In [1]: import numpy as np

In [2]: np.set_printoptions(suppress=True, linewidth=100)

In [3]: M2 = np.array([[0, 1, 0, 2, 2, 2, 0, 1, 1, 0, 0, 2, 2],
   ...:     [2, 1, 2, 2, 2, 2, 0, 2, 2, 1, 2, 2, 0],
   ...:     [2, 2, 1, 0, 0, 0, 1, 0, 0, 2, 2, 2, 1],
   ...:     [1, 1, 2, 0, 0, 2, 1, 1, 2, 2, 2, 0, 0],
   ...:     [0, 1, 2, 1, 1, 0, 2, 2, 0, 0, 1, 1, 2],
   ...:     [0, 1, 2, 0, 1, 2, 1, 2, 2, 0, 2, 0, 1],
   ...:     [1, 0, 1, 1, 2, 0, 2, 0, 1, 2, 1, 1, 1],
   ...:     [1, 1, 0, 0, 0, 2, 0, 1, 2, 1, 1, 1, 2],
   ...:     [0, 1, 0, 1, 1, 2, 2, 1, 2, 1, 1, 2, 1],
   ...:     [2, 2, 2, 0, 1, 1, 1, 0, 0, 1, 1, 0, 1],
   ...:     [1, 0, 0, 0, 0, 1, 2, 2, 2, 0, 0, 2, 2],
   ...:     [0, 2, 1, 2, 1, 2, 2, 0, 2, 2, 2, 0, 1],
   ...:     [2, 0, 0, 2, 2, 2, 0, 0, 1, 0, 0, 0, 1]])

In [4]: feats = np.tril(M2)

In [5]: feats
Out[5]: 
array([[0, 0, 0, 0, 0, 0, 0, 0, 0, 0, 0, 0, 0],
       [2, 1, 0, 0, 0, 0, 0, 0, 0, 0, 0, 0, 0],
       [2, 2, 1, 0, 0, 0, 0, 0, 0, 0, 0, 0, 0],
       [1, 1, 2, 0, 0, 0, 0, 0, 0, 0, 0, 0, 0],
       [0, 1, 2, 1, 1, 0, 0, 0, 0, 0, 0, 0, 0],
       [0, 1, 2, 0, 1, 2, 0, 0, 0, 0, 0, 0, 0],
       [1, 0, 1, 1, 2, 0, 2, 0, 0, 0, 0, 0, 0],
       [1, 1, 0, 0, 0, 2, 0, 1, 0, 0, 0, 0, 0],
       [0, 1, 0, 1, 1, 2, 2, 1, 2, 0, 0, 0, 0],
       [2, 2, 2, 0, 1, 1, 1, 0, 0, 1, 0, 0, 0],
       [1, 0, 0, 0, 0, 1, 2, 2, 2, 0, 0, 0, 0],
       [0, 2, 1, 2, 1, 2, 2, 0, 2, 2, 2, 0, 0],
       [2, 0, 0, 2, 2, 2, 0, 0, 1, 0, 0, 0, 1]])

In [6]: x0 = np.array([-5, -4, 0, -5, -1, -2, -3, 1, 3, 1, 2, 5, -2])

In [7]: np.sign((feats @ x0).round(6))
Out[7]: array([ 0, -1, -1, -1, -1, -1, -1, -1, -1, -1, -1, -1, -1])

In [8]: (feats * x0).sum(axis=1)
Out[8]: array([  0, -14, -18,  -9, -10,  -9, -18, -12, -13, -23,  -5, -17, -25])

In [9]: feats @ np.ones(13)
Out[9]: array([ 0.,  3.,  5.,  4.,  5.,  6.,  7.,  5., 10., 10.,  8., 16., 10.])

In [10]: np.linalg.norm(feats @ x0) <= np.linalg.norm(feats, 2) * np.linalg.norm(x0) + 1e-9
Out[10]: np.True_

In [11]: feats @ x0
Out[11]: array([  0, -14, -18,  -9, -10,  -9, -18, -12, -13, -23,  -5, -17, -25])

In [12]: np.einsum("ij,j->i", feats, x0)
Out[12]: array([  0, -14, -18,  -9, -10,  -9, -18, -12, -13, -23,  -5, -17, -25])

In [13]: np.unique(feats.round(6), axis=0).shape
Out[13]: (13, 13)

In [14]: np.allclose(feats[:-1].T @ np.linalg.lstsq(feats[:-1].T, feats[-1])[0], feats[-1])
Out[14]: False

In [15]: round(np.trace(np.linalg.pinv(feats) @ feats), 1)
Out[15]: np.float64(12.0)

In [16]: np.linalg.lstsq(feats[:-1].T, feats[-1])[2]
Out[16]: np.int32(11)

In [17]: M2 = np.array([[0, -7],
    ...:     [8, -4],
    ...:     [9, -8],
    ...:     [-1, 7],
    ...:     [-3, -9],
    ...:     [5, 3],
    ...:     [8, -1],
    ...:     [-6, -3],
    ...:     [7, -5],
    ...:     [8, 8],
    ...:     [-8, -1],
    ...:     [-7, 3],
    ...:     [7, 3]])

In [18]: np.einsum("ij,ij->i", feats, feats)
Out[18]: array([ 0,  5,  9,  6,  7, 10, 11,  7, 16, 16, 14, 30, 18])

In [19]: np.einsum("ik,kj->ji", feats, M2)
Out[19]: 
array([[  0,   8,  25,  26,  22,  33,  18,  12,  38,  52,  23,  60,  16],
       [  0, -18, -30, -27, -22, -23, -28,  -8, -15, -37, -22,  -3, -14]])

In [20]: M2.T @ feats.T
Out[20]: 
array([[  0,   8,  25,  26,  22,  33,  18,  12,  38,  52,  23,  60,  16],
       [  0, -18, -30, -27, -22, -23, -28,  -8, -15, -37, -22,  -3, -14]])

In [21]: np.linalg.matrix_rank(feats @ M2)
Out[21]: np.int64(2)

In [22]: rank = np.linalg.matrix_rank(feats)

In [23]: rank
Out[23]: np.int64(12)

In [24]: ns = np.linalg.svd(feats)[2][rank:].T

In [25]: np.linalg.matrix_rank(feats.T @ feats), np.linalg.matrix_rank(feats @ feats.T)
Out[25]: (np.int64(12), np.int64(12))

In [26]: feats @ ns
Out[26]: 
array([[0.],
       [0.],
       [0.],
       [0.],
       [0.],
       [0.],
       [0.],
       [0.],
       [0.],
       [0.],
       [0.],
       [0.],
       [0.]])

In [27]: ns.shape
Out[27]: (13, 1)

In [28]: ns[:, 0] / ns[np.abs(ns[:, 0]).round(6).argmax(), 0]
Out[28]: array([0., 0., 0., 0., 0., 0., 0., 0., 0., 0., 0., 1., 0.])

In [29]: arr = np.loadtxt("layer3.csv", delimiter=",")

In [30]: arr
Out[30]: 
array([[ 3., -4.,  0.,  2.,  2., -3., -2.],
       [ 0., -6.,  0.,  1.,  3.,  3.,  2.],
       [ 1.,  0., -2.,  3.,  0., -3.,  0.],
       [ 3.,  6.,  3., -1., -3.,  0.,  2.],
       [-1., -2.,  0., -3.,  1., -1., -2.],
       [-2.,  0.,  3., -3.,  0.,  0.,  2.],
       [-2., -2., -2., -2.,  1.,  2.,  2.],
       [-2.,  0., -1., -1.,  0., -3.,  1.],
       [ 1.,  2.,  0., -3., -1.,  1., -3.],
       [-2., -4., -3., -2.,  2., -3.,  0.],
       [-2.,  4., -3., -1., -2., -2., -3.],
       [-2.,  2.,  1.,  3., -1., -1.,  2.],
       [ 0., -6.,  3.,  0.,  3.,  1., -1.],
       [-2., -4., -2.,  1.,  2., -2.,  2.]])

In [31]: dist = np.linalg.norm(arr[:, None] - arr[None], axis=-1)

In [32]: dist[10].round(6).argsort(kind="stable")[:4]
Out[32]: array([10,  8,  7,  2])

In [33]: (dist + 1e9 * np.eye(14)).round(6).argmin(axis=1)
Out[33]: array([ 2, 12,  7,  8,  7,  7, 13,  4,  4, 13,  8,  7,  1,  9])

In [34]: dist.mean(axis=1).argmax()
Out[34]: np.int64(3)

In [35]: Uu, s, vt = np.linalg.svd(arr)

In [36]: s.round(1) + 0
Out[36]: array([15.5,  9.8,  8.6,  7.8,  5.6,  3.9,  0. ])

In [37]: M2 = Uu[:, :6] @ np.diag(s[:6]) @ vt[:6]

In [38]: round(float(np.abs(arr - M2).max()), 1)
Out[38]: 0.0

In [39]: M2.round(1) + 0
Out[39]: 
array([[ 3., -4.,  0.,  2.,  2., -3., -2.],
       [ 0., -6.,  0.,  1.,  3.,  3.,  2.],
       [ 1.,  0., -2.,  3.,  0., -3.,  0.],
       [ 3.,  6.,  3., -1., -3.,  0.,  2.],
       [-1., -2.,  0., -3.,  1., -1., -2.],
       [-2.,  0.,  3., -3.,  0.,  0.,  2.],
       [-2., -2., -2., -2.,  1.,  2.,  2.],
       [-2.,  0., -1., -1.,  0., -3.,  1.],
       [ 1.,  2.,  0., -3., -1.,  1., -3.],
       [-2., -4., -3., -2.,  2., -3.,  0.],
       [-2.,  4., -3., -1., -2., -2., -3.],
       [-2.,  2.,  1.,  3., -1., -1.,  2.],
       [ 0., -6.,  3.,  0.,  3.,  1., -1.],
       [-2., -4., -2.,  1.,  2., -2.,  2.]])

In [40]: A = np.load("run15.npy")

In [41]: A
Out[41]: 
array([[  45,  -92,  129,    4,   41,   -7,  -74,   34,   11,   16,   36],
       [  27,    9,   -7,    2,   71,   27,  -25,   27,  -67,  -10,   14],
       [  21,  -54,   42,  -12,   62,  -40,  -33,   21,  -86,   -1,  -23],
       [  54,  -92,  129,    4,   65,   -1,  -83,   43,  -13,   13,   39],
       [  15,   47,    0,   26,  -22,   92,  -10,    8,  102,    3,   77],
       [ -48,  -56,    7,  -28,  -65, -123,   41,  -41,  -19,    9,  -93],
       [ -57,  -32,  -43,  -36,  -43, -135,   60,  -44,  -81,   -2, -122],
       [ -51,   -7,  -52,  -26,  -46,  -96,   58,  -40,  -50,   -3,  -93],
       [  15,  -43,   70,    6,  -12,    2,  -30,    8,   52,   13,   27],
       [  -6,   75,  -74,   10,    0,   56,   25,   -3,    8,  -12,   20],
       [  48,  -91,  123,    2,   57,   -9,  -76,   38,  -13,   13,   31],
       [  18,   82,  -69,   16,   47,   89,    1,   19,  -19,  -17,   45]])

In [42]: x0 = np.array([3, 2, -3, 3, 1, 3, 3, 1, -2, 0, 1])

In [43]: a = np.maximum(A @ x0, 0)

In [44]: np.tanh(A @ x0)
Out[44]: array([-1.,  1., -1., -1.,  1., -1., -1., -1., -1.,  1., -1.,  1.])

In [45]: np.flatnonzero(a > 1e-9)
Out[45]: array([ 1,  4,  9, 11])

In [46]: M = np.loadtxt("w.csv", delimiter=",")

In [47]: M
Out[47]: 
array([[-1. ,  0. ,  0.2,  0.9],
       [-0.7, -0.9, -0.3,  0. ],
       [-0.2,  0.9,  0.5,  0.7],
       [ 1. , -0.3, -0.5, -1. ],
       [-0.3,  0.8,  0.1,  0.2],
       [-1. , -0.2, -0.3,  0.4],
       [ 0.8,  0.6, -0.1, -0.6],
       [-0.3, -0.2, -0.1,  0. ],
       [ 0.2,  0.1,  0.5,  0.6],
       [ 0.8, -0.7, -0.4, -0.8],
       [-1. ,  0.1, -0.3,  0.9],
       [-0.8,  0.5,  0.1,  0.5],
       [ 0. , -0.2, -0.4, -0.5],
       [ 1. ,  0.2,  0.1, -0.8],
       [-0.2, -0.1,  0.3,  0.4],
       [ 0. ,  0. ,  0.3,  0.4],
       [-1. , -0.2, -0.6,  0.3],
       [-0.8, -0.2,  0.1,  0.6],
       [-1. ,  0.4,  0.5,  1. ],
       [ 0.9, -0.7, -0.6, -0.9],
       [-0.9, -0.6, -0.3,  0.2],
       [ 1. ,  1. ,  0.7,  0.2],
       [-0.8, -0.9, -0.7, -0.5],
       [ 0.9,  0.9,  0. , -0.6],
       [ 0.9,  1. ,  0.5, -0.1],
       [-0.4,  0.6,  0.4,  0.7],
       [-0.5, -0.6, -0.2,  0.1],
       [ 1. , -0.7, -0.5, -0.9],
       [ 0.9, -1. , -0.6, -0.9],
       [-1. ,  0.4,  0.2,  1. ],
       [ 1. , -0.6, -0.7, -1. ],
       [-0.8, -0.8, -0.4,  0. ],
       [ 0.6, -0.1,  0.1, -0.1]])

In [48]: M2 = np.c_[M[:, :1] @ np.array([[-6]]), np.array([2, 1, 9, 6, 7, 8, 5, 5, 5, 0, 4, 3, 9, 2, 8, 7, 4, 2, 1, 9, 4, 6, 5, 6, 1, 5, 8, 1, 1, 5, 8, 5, 6])]

In [49]: M2.round(1)
Out[49]: 
array([[ 6. ,  2. ],
       [ 4.2,  1. ],
       [ 1.2,  9. ],
       [-6. ,  6. ],
       [ 1.8,  7. ],
       [ 6. ,  8. ],
       [-4.8,  5. ],
       [ 1.8,  5. ],
       [-1.2,  5. ],
       [-4.8,  0. ],
       [ 6. ,  4. ],
       [ 4.8,  3. ],
       [ 0. ,  9. ],
       [-6. ,  2. ],
       [ 1.2,  8. ],
       [ 0. ,  7. ],
       [ 6. ,  4. ],
       [ 4.8,  2. ],
       [ 6. ,  1. ],
       [-5.4,  9. ],
       [ 5.4,  4. ],
       [-6. ,  6. ],
       [ 4.8,  5. ],
       [-5.4,  6. ],
       [-5.4,  1. ],
       [ 2.4,  5. ],
       [ 3. ,  8. ],
       [-6. ,  1. ],
       [-5.4,  1. ],
       [ 6. ,  5. ],
       [-6. ,  8. ],
       [ 4.8,  5. ],
       [-3.6,  6. ]])

In [50]: np.linalg.matrix_rank(M2)
Out[50]: np.int64(2)

In [51]: np.round(np.linalg.lstsq(M, M2[:, 0])[0], 1) + 0
Out[51]: array([-6.,  0.,  0.,  0.])

In [52]: t = np.radians(79)

In [53]: Rm = np.eye(4)

In [54]: Rm[0, 0] = Rm[3, 3] = np.cos(t)

In [55]: Rm[0, 3], Rm[3, 0] = -np.sin(t), np.sin(t)

In [56]: Rm.round(1)
Out[56]: 
array([[ 0.2,  0. ,  0. , -1. ],
       [ 0. ,  1. ,  0. ,  0. ],
       [ 0. ,  0. ,  1. ,  0. ],
       [ 1. ,  0. ,  0. ,  0.2]])

In [57]: M2 = M @ Rm.T

In [58]: M2.round(1) + 0
Out[58]: 
array([[-1.1,  0. ,  0.2, -0.8],
       [-0.1, -0.9, -0.3, -0.7],
       [-0.7,  0.9,  0.5, -0.1],
       [ 1.2, -0.3, -0.5,  0.8],
       [-0.3,  0.8,  0.1, -0.3],
       [-0.6, -0.2, -0.3, -0.9],
       [ 0.7,  0.6, -0.1,  0.7],
       [-0.1, -0.2, -0.1, -0.3],
       [-0.6,  0.1,  0.5,  0.3],
       [ 0.9, -0.7, -0.4,  0.6],
       [-1.1,  0.1, -0.3, -0.8],
       [-0.6,  0.5,  0.1, -0.7],
       [ 0.5, -0.2, -0.4, -0.1],
       [ 1. ,  0.2,  0.1,  0.8],
       [-0.4, -0.1,  0.3, -0.1],
       [-0.4,  0. ,  0.3,  0.1],
       [-0.5, -0.2, -0.6, -0.9],
       [-0.7, -0.2,  0.1, -0.7],
       [-1.2,  0.4,  0.5, -0.8],
       [ 1.1, -0.7, -0.6,  0.7],
       [-0.4, -0.6, -0.3, -0.8],
       [ 0. ,  1. ,  0.7,  1. ],
       [ 0.3, -0.9, -0.7, -0.9],
       [ 0.8,  0.9,  0. ,  0.8],
       [ 0.3,  1. ,  0.5,  0.9],
       [-0.8,  0.6,  0.4, -0.3],
       [-0.2, -0.6, -0.2, -0.5],
       [ 1.1, -0.7, -0.5,  0.8],
       [ 1.1, -1. , -0.6,  0.7],
       [-1.2,  0.4,  0.2, -0.8],
       [ 1.2, -0.6, -0.7,  0.8],
       [-0.2, -0.8, -0.4, -0.8],
       [ 0.2, -0.1,  0.1,  0.6]])

In [59]: np.allclose(np.linalg.norm(M, axis=1), np.linalg.norm(M2, axis=1))
Out[59]: True

In [60]: round(np.linalg.det(Rm), 1), np.round(np.trace(Rm), 1)
Out[60]: (np.float64(1.0), np.float64(2.4))

In [61]: C = M[[7, 11]].astype(float)

In [62]: for _ in range(3):
    ...:     idx = np.linalg.norm(M[:, None] - C, axis=-1).argmin(axis=1)
    ...:     C = np.array([M[idx == j].mean(axis=0) for j in range(2)])
    ...: 

In [63]: idx
Out[63]: 
array([1, 1, 1, 0, 1, 1, 0, 1, 1, 0, 1, 1, 0, 0, 1, 1, 1, 1, 1, 0, 1, 0, 0, 0, 0, 1, 1, 0, 0, 1, 0,
       1, 0])

In [64]: C.round(1) + 0
Out[64]: 
array([[ 0.7, -0.1, -0.2, -0.6],
       [-0.6,  0. ,  0. ,  0.5]])

In [65]: cov = feats.T @ feats

In [66]: (feats @ feats.T).shape
Out[66]: (13, 13)

In [67]: np.diag(cov)
Out[67]: array([20, 18, 19, 11, 13, 22, 17,  6, 13,  5,  4,  0,  1])

In [68]: np.round(np.linalg.eigvalsh(cov)[::-1], 1) + 0
Out[68]: array([80.4, 24.4, 13.3, 11. ,  8.5,  6.8,  2.3,  1.3,  0.6,  0.3,  0.1,  0. ,  0. ])

In [69]: np.linalg.matrix_rank(cov)
Out[69]: np.int64(12)

In [70]: np.allclose(cov, cov.T)
Out[70]: True

In [71]: np.round(M.sum(axis=1), 1)
Out[71]: 
array([ 0.1, -1.9,  1.9, -0.8,  0.8, -1.1,  0.7, -0.6,  1.4, -1.1, -0.3,  0.3, -1.1,  0.5,  0.4,
        0.7, -1.5, -0.3,  0.9, -1.3, -1.6,  2.9, -2.9,  1.2,  2.3,  1.3, -1.2, -1.1, -1.6,  0.6,
       -1.3, -2. ,  0.5])

In [72]: np.round(np.linalg.svd(M, compute_uv=False), 1)
Out[72]: array([5.6, 4.2, 1.4, 0.7])

In [73]: np.round(M.sum(axis=0), 1)
Out[73]: array([-1.7, -1.5, -2.4,  0.4])

In [74]: np.round(M.mean(axis=0), 1) + 0
Out[74]: array([-0.1,  0. , -0.1,  0. ])

In [75]: np.zeros(33, 4)
Traceback (most recent call last):
  Cell In[75], line 1
    np.zeros(33, 4)
TypeError: Cannot interpret '4' as a data type


In [76]: M.shape
Out[76]: (33, 4)
